% python3 -q
>>> import numpy as np
>>> from numpy import linalg as LA
>>> np.set_printoptions(precision=1, suppress=True, linewidth=120, sign=" ")
>>> def rd(a):
...     return np.round(a, 1) + 0
... 
>>> M2 = np.array([[1, 1], [1, -1]])
>>> rng = np.random.default_rng(4698)
>>> mat = np.kron(M2, np.kron(M2, M2))[rng.permutation(8)][:5]
>>> print(mat)
[[ 1 -1  1 -1 -1  1 -1  1]
 [ 1 -1 -1  1  1 -1 -1  1]
 [ 1  1 -1 -1 -1 -1  1  1]
 [ 1 -1 -1  1 -1  1  1 -1]
 [ 1  1  1  1 -1 -1 -1 -1]]
>>> M2 = np.array([[2, -1, -1],
...     [2, 2, -2],
...     [0, 2, 0],
...     [1, 2, -1],
...     [-2, -1, 0],
...     [-1, 2, 2],
...     [-2, 1, 0],
...     [2, 2, 1]])
>>> np.einsum("ij->j", mat)
array([ 5, -1, -1,  1, -3, -1, -1,  1])
>>> LA.matrix_rank(mat @ M2)
np.int64(3)
>>> LA.matrix_rank(np.vstack([mat, M2.T]))
np.int64(8)
>>> mat @ M2
array([[ 4,  1,  5],
       [ 4, -5, -1],
       [ 6, -1, -3],
       [-2, -1,  1],
       [ 8,  1, -7]])
>>> print(np.einsum("ik,kj->ij", mat, M2))
[[ 4  1  5]
 [ 4 -5 -1]
 [ 6 -1 -3]
 [-2 -1  1]
 [ 8  1 -7]]
>>> np.vstack([mat, M2.T]).shape
(8, 8)
>>> M2 = np.array([[-6, 3, 5, -5], [-6, 6, 4, -6], [0, -9, -3, 9], [-6, -3, 4, 9]])
>>> K = M2 + M2.T
>>> K
array([[-12,  -3,   5, -11],
       [ -3,  12,  -5,  -9],
       [  5,  -5,  -6,  13],
       [-11,  -9,  13,  18]])
>>> M2 = mat[0, 0] * mat[1:] - np.outer(mat[1:, 0], mat[0])
>>> M2
array([[ 0,  0, -2,  2,  2, -2,  0,  0],
       [ 0,  2, -2,  0,  0, -2,  2,  0],
       [ 0,  0, -2,  2,  0,  0,  2, -2],
       [ 0,  2,  0,  2,  0, -2,  0, -2]])
>>> mat[:, 0] / mat[0, 0]
array([ 1.,  1.,  1.,  1.,  1.])
>>> np.flatnonzero(~M2.round(6).any(axis=1))
array([], dtype=int64)
>>> np.all(LA.eigvalsh(K) > 0)
np.False_
>>> print(rd(LA.eigvalsh(K).min()))
-21.9
>>> W0 = np.load("run18.npy")
>>> W0
array([[-6.,  1., -1., -3.],
       [-6., -1.,  0., -6.],
       [ 6., -3.,  2.,  0.],
       [ 8., -1.,  1.,  5.]])
>>> # rank 3
>>> M2 = np.array([[2, -2], [2, 1], [-1, 0], [0, 2]])
>>> print(np.einsum("ij->j", W0))
[ 2. -4.  2. -4.]
>>> print(np.vstack([W0, M2.T]).shape)
(6, 4)
>>> M2.T @ W0.T
array([[ -9., -14.,   4.,  13.],
       [  7.,  -1., -15.,  -7.]])
>>> np.einsum("ik,kj->ij", W0, M2)
array([[ -9.,   7.],
       [-14.,  -1.],
       [  4., -15.],
       [ 13.,  -7.]])
>>> r = LA.matrix_rank(W0)
>>> r
np.int64(3)
>>> null = LA.svd(W0)[2][r:].T
>>> null.shape
(4, 1)
>>> np.allclose(W0 @ null, 0)
True
>>> print([int(LA.matrix_rank(W0[:i])) for i in range(1, len(W0) + 1)])
[1, 2, 2, 3]
>>> print([int(LA.matrix_rank(np.delete(W0, i, axis=0))) for i in range(4)])
[3, 3, 3, 2]
>>> U, sigma, Vh = LA.svd(W0, full_matrices=False)
>>> U.shape, sigma.shape, Vh.shape
((4, 4), (4,), (4, 4))
>>> (sigma > 1e-8).sum()
np.int64(3)
>>> np.allclose(U * sigma @ Vh, W0)
True
>>> rd(sigma / sigma[0])
array([ 1. ,  0.3,  0. ,  0. ])
>>> rd(U.T @ U)
array([[ 1.,  0.,  0.,  0.],
       [ 0.,  1.,  0.,  0.],
       [ 0.,  0.,  1.,  0.],
       [ 0.,  0.,  0.,  1.]])
>>> print(rd(U.T @ W0 @ Vh.T))
[[ 15.3   0.    0.    0. ]
 [  0.    5.1   0.    0. ]
 [  0.    0.    0.2   0. ]
 [  0.    0.    0.    0. ]]
>>> rd(sigma)
array([ 15.3,   5.1,   0.2,   0. ])
>>> X = np.loadtxt("layer15.csv", delimiter=",")
>>> X
array([[ 2.,  0.,  0.],
       [ 2.,  1.,  1.],
       [ 0., -1., -1.],
       [ 2.,  1.,  1.],
       [ 0.,  0.,  0.],
       [ 0.,  0.,  0.],
       [ 0.,  0.,  0.],
       [-3., -1.,  0.],
       [ 0., -1., -1.],
       [ 2.,  1.,  1.],
       [ 0.,  0.,  0.],
       [ 0.,  0.,  0.],
       [-3., -2., -1.],
       [ 2.,  1.,  1.],
       [ 0.,  0.,  0.],
       [ 0.,  0.,  0.],
       [ 2.,  1.,  1.],
       [-3., -2., -1.],
       [ 0.,  0.,  0.],
       [ 2.,  1.,  1.],
       [ 0.,  0.,  0.],
       [ 0.,  0.,  0.]])
>>> vec = np.array([-3, -2, -2])
>>> rhs = X @ vec
>>> beta, lr = np.zeros(3), 1 / LA.norm(X, 2) ** 2
>>> for i in range(20):
...     beta -= lr * X.T @ (X @ beta - rhs)
...     if i % 5 == 0: print(i, round(LA.norm(X @ beta - rhs), 1))
... 
0 1.7
5 1.2
10 0.9
15 0.6
>>> rd(LA.cond(X))
np.float64(10.1)
>>> rd(beta)
array([-3.1, -2.1, -1.7])
>>> Z = X[[6, 2]].astype(float)
>>> for _ in range(7):
...     labels = LA.norm(X[:, None] - Z, axis=-1).argmin(axis=1)
...     Z = np.array([X[labels == j].mean(axis=0) for j in range(2)])
... 
>>> print(labels)
[ 0  0  1  0  0  0  0  1  1  0  0  0  1  0  0  0  0  1  0  0  0  0]
>>> np.bincount(labels)
array([ 17,   5])
>>> np.abs(Z[1] - Z[0]).argmax()
np.int64(0)
>>> arr = np.array([[1.0, 3.0, 6.0, 0.0, 0.0, 0.0, 0.0, 0.0],
...     [9.0, 7.0, 5.0, 0.0, 0.0, 0.0, 0.0, 0.0],
...     [9.0, 5.0, 2.0, 0.0, 0.0, 0.0, 0.0, 0.0],
...     [0.0, 0.0, 0.0, -8.0, -7.0, -7.0, -9.0, -2.0],
...     [0.0, 0.0, 0.0, 0.0, -8.0, 8.0, -7.0, 5.0],
...     [0.0, 0.0, 0.0, 4.0, -8.0, -1.0, 8.0, -7.0],
...     [0.0, 0.0, 0.0, 6.0, 7.0, 4.0, 9.0, 7.0],
...     [0.0, 0.0, 0.0, 0.0, 4.0, 5.0, -7.0, -1.0]])
>>> labels = rng.permutation(8)
>>> labels
array([ 1,  3,  4,  0,  5,  6,  2,  7])
>>> M2 = arr[labels][:, labels]
>>> print(np.allclose(M2, arr))
False
>>> rd(np.sort(np.abs(LA.eigvals(M2))))
array([  0.4,   2.5,   2.5,   5.7,   9.1,  13. ,  13. ,  15.3])
>>> np.trace(M2)
np.float64(1.0)
>>> rd(LA.det(M2)), rd(LA.det(arr[labels]))
(np.float64(370500.0), np.float64(-370500.0))
>>> f, g = arr[3], arr[5]
>>> f @ g
np.float64(-27.0)
>>> pr = (f @ g) / (f @ f) * f
>>> LA.matrix_rank(np.outer(f, g))
np.int64(1)
>>> (g - pr) @ f
np.float64(0.0)
>>> np.outer(f, g)
array([[  0.,   0.,   0.,   0.,  -0.,  -0.,   0.,  -0.],
       [  0.,   0.,   0.,   0.,  -0.,  -0.,   0.,  -0.],
       [  0.,   0.,   0.,   0.,  -0.,  -0.,   0.,  -0.],
       [ -0.,  -0.,  -0., -32.,  64.,   8., -64.,  56.],
       [ -0.,  -0.,  -0., -28.,  56.,   7., -56.,  49.],
       [ -0.,  -0.,  -0., -28.,  56.,   7., -56.,  49.],
       [ -0.,  -0.,  -0., -36.,  72.,   9., -72.,  63.],
       [ -0.,  -0.,  -0.,  -8.,  16.,   2., -16.,  14.]])
>>> T = np.stack([arr, 2 * arr, arr[::-1]])
>>> rd(LA.norm(T, axis=(1, 2)))
array([ 35.7,  71.4,  35.7])
>>> T.sum(axis=0)
array([[  3.,   9.,  18.,   0.,   4.,   5.,  -7.,  -1.],
       [ 27.,  21.,  15.,   6.,   7.,   4.,   9.,   7.],
       [ 27.,  15.,   6.,   4.,  -8.,  -1.,   8.,  -7.],
       [  0.,   0.,   0., -24., -29., -13., -34.,  -1.],
       [  0.,   0.,   0.,  -8., -31.,  17., -30.,  13.],
       [  9.,   5.,   2.,  12., -24.,  -3.,  24., -21.],
       [  9.,   7.,   5.,  18.,  21.,  12.,  27.,  21.],
       [  1.,   3.,   6.,   0.,  12.,  15., -21.,  -3.]])
>>> T.shape
(3, 8, 8)
>>> rd(LA.norm(arr, 2) / LA.norm(arr))
np.float64(0.6)
>>> LA.matrix_rank(arr, rtol=0.1)
np.int64(6)
>>> LA.cond(arr) > 100
np.False_
>>> f = np.array([-3, 2, 2, 3, 0, 3, -3, 2])
>>> M2 = arr + np.outer(f, np.eye(8)[4])
>>> LA.matrix_rank(LA.inv(M2) - LA.inv(arr), tol=1e-8)
np.int64(1)
>>> LA.matrix_rank(M2 - arr)
np.int64(1)
>>> J = np.loadtxt("sample14.csv", delimiter=",")
>>> J
array([[-1.5, -0.2, -1. ],
       [-2.1,  0.6, -1.6],
       [-4. ,  3. , -1.5],
       [ 0.3,  0.2, -0.3],
       [ 0. ,  0.3, -0.8],
       [ 0.3,  0.2, -1. ],
       [ 0.1, -1. ,  0.2],
       [-1.7, -0.3,  1.6],
       [ 0.2,  0.9,  1.4],
       [ 2.1, -1.3, -1.6],
       [ 0.3,  0.7, -0.9],
       [-0.1, -0.3,  0.5],
       [-0.7, -2.1, -0.7],
       [-1. ,  0.5,  0.3],
       [ 0.4, -0.2, -0.5],
       [-0.7, -1.4,  0.4],
       [ 0. , -0.4,  0.5],
       [ 0.1, -0.3,  1.1],
       [ 0.1, -0.2, -1. ],
       [-0.3,  0. , -0.5]])
>>> Z = J[[17, 4]].astype(float)
>>> for _ in range(6):
...     labels = LA.norm(J[:, None] - Z, axis=-1).argmin(axis=1)
...     Z = np.array([J[labels == j].mean(axis=0) for j in range(2)])
... 
>>> print(labels)
[ 1  1  1  1  1  1  0  0  0  1  1  0  1  0  1  0  0  0  1  1]
>>> np.bincount(labels)
array([  8,  12])
>>> rd(Z[1] - Z[0])
array([ 0. ,  0.4, -1.7])
>>> f, g = J[14], J[16]
>>> rd(f @ f)
np.float64(0.5)
>>> print(rd(f @ g))
-0.2
>>> pr = (f @ g) / (f @ f) * f
>>> (g - pr) @ f
np.float64(0.0)
>>> rd(pr)
array([-0.2,  0.1,  0.2])
>>> LA.matrix_rank(np.outer(f, g))
np.int64(1)
>>> rd(np.outer(f, g))
array([[ 0. , -0.2,  0.2],
       [ 0. ,  0.1, -0.1],
       [ 0. ,  0.2, -0.2]])
>>> vec = np.array([0, 2, 1])
>>> (J @ vec).argmax()
np.int64(2)
>>> rd((J * vec).sum(axis=1))
array([-1.4, -0.4,  4.5,  0.1, -0.2, -0.6, -1.8,  1. ,  3.2, -4.2,  0.5, -0.1, -4.9,  1.3, -0.9, -2.4, -0.3,  0.5,
       -1.4, -0.5])
>>> print(np.sign((J @ vec).round(6)))
[-1. -1.  1.  1. -1. -1. -1.  1.  1. -1.  1. -1. -1.  1. -1. -1. -1.  1. -1. -1.]
>>> labels = J[:, 0] > np.median(J[:, 0])
>>> f = J[labels].mean(axis=0) - J[~labels].mean(axis=0)
>>> print(np.argsort(-np.abs(f).round(6), kind="stable"))
[ 0  1  2]
>>> (((J - J.mean(axis=0)) @ f > 0) == labels).mean()
np.float64(0.8)
>>> Q, _ = LA.qr(np.array([[0.6, -0.6, 1.1, -0.2, -1.2, 1.9, 0.1, 0.4, -0.3, 0.4],
...     [0.2, -0.8, 0.2, -1.1, 0.3, 0.2, -1.7, -1.2, -0.1, 1.1],
...     [0.4, -0.5, -1.3, 1.3, -1.0, -0.3, -0.2, 0.5, 0.4, 0.8],
...     [1.2, 0.5, -1.0, 0.6, -1.4, 0.3, -1.6, 0.4, -0.5, -0.2],
...     [-0.7, -0.8, 0.6, 0.4, 0.2, 0.6, 0.5, -1.0, -0.1, 1.1],
...     [0.9, -0.4, 1.1, 0.4, -0.4, -0.8, 1.3, -0.7, -0.3, -1.7],
...     [0.9, 0.8, -0.8, -0.2, 0.7, 1.5, -0.9, -0.4, -0.4, 1.5],
...     [-1.8, -1.4, -0.6, -0.8, -0.7, 0.0, -0.8, -1.1, 1.4, 0.2],
...     [1.4, -1.5, -0.1, 0.2, 0.0, 0.8, -1.1, -0.2, 0.0, -1.1],
...     [1.1, 0.4, -2.3, 1.6, 2.1, -0.4, 0.9, -0.7, -1.0, -0.4]]))
>>> E = Q[:, :5]
>>> rd(E)
array([[-0.2, -0.3,  0.3,  0. , -0.2],
       [-0.1, -0.3,  0. , -0.6,  0.2],
       [-0.1, -0.2, -0.4,  0.4, -0.4],
       [-0.4,  0.1, -0.2, -0.1, -0.6],
       [ 0.2, -0.3,  0.1,  0.4,  0.2],
       [-0.3, -0.2,  0.4,  0.3,  0. ],
       [-0.3,  0.2, -0.1, -0.4,  0.1],
       [ 0.6, -0.4, -0.4, -0.2, -0.2],
       [-0.4, -0.6,  0. , -0.1,  0.1],
       [-0.3,  0.1, -0.6,  0.2,  0.5]])
>>> Xc = E - E.mean(axis=0)
>>> V = LA.svd(Xc)[2][:2]
>>> M2 = Xc - Xc @ V.T @ V
>>> rd((Xc @ V.T).std(axis=0))
array([ 0.3,  0.3])
>>> LA.norm(M2, axis=1).round(6).argmax()
np.int64(9)
>>> feats = np.eye(6, dtype=int)[rng.permutation(6)]
>>> feats
array([[ 0,  0,  0,  1,  0,  0],
       [ 0,  0,  1,  0,  0,  0],
       [ 0,  0,  0,  0,  0,  1],
       [ 0,  0,  0,  0,  1,  0],
       [ 0,  1,  0,  0,  0,  0],
       [ 1,  0,  0,  0,  0,  0]])
>>> feats.sum(axis=1)
array([ 1,  1,  1,  1,  1,  1])
>>> rd(np.sort(np.abs(LA.eigvals(feats)))[::-1])
array([ 1.,  1.,  1.,  1.,  1.,  1.])
>>> pr = np.eye(6)[1]
>>> for _ in range(7):
...     pr = pr @ feats
...     print(pr.round(1))
... 
[ 0.  0.  1.  0.  0.  0.]
[ 0.  0.  0.  0.  0.  1.]
[ 1.  0.  0.  0.  0.  0.]
[ 0.  0.  0.  1.  0.  0.]
[ 0.  0.  0.  0.  1.  0.]
[ 0.  1.  0.  0.  0.  0.]
[ 0.  0.  1.  0.  0.  0.]
>>> f = np.array([2, 0, 3, 0, 2, 2])
>>> M2 = feats + np.outer(f, np.eye(6)[1])
>>> LA.matrix_rank(M2 - feats)
np.int64(1)
>>> print(LA.matrix_rank(LA.inv(M2) - LA.inv(feats), tol=1e-8))
1
>>> labels = rng.permutation(6)
>>> labels
array([ 2,  3,  5,  4,  1,  0])
>>> M2 = feats[labels][:, labels]
>>> np.diag(M2)
array([ 0,  0,  0,  0,  0,  0])
>>> np.allclose(M2, feats)
False
>>> np.trace(M2)
np.int64(0)
>>> rd(LA.norm(feats[2], 1)), rd(LA.norm(feats[2], np.inf))
(np.float64(1.0), np.float64(1.0))
>>> rd(LA.norm(feats, "nuc"))
np.float64(6.0)
>>> print(rd(LA.norm(feats[2] - feats[1])))
1.4
>>> rd(LA.norm(feats, axis=1))
array([ 1.,  1.,  1.,  1.,  1.,  1.])
>>> feats[2] @ feats[1]
np.int64(0)
>>> rd(LA.norm(feats, 2))
np.float64(1.0)
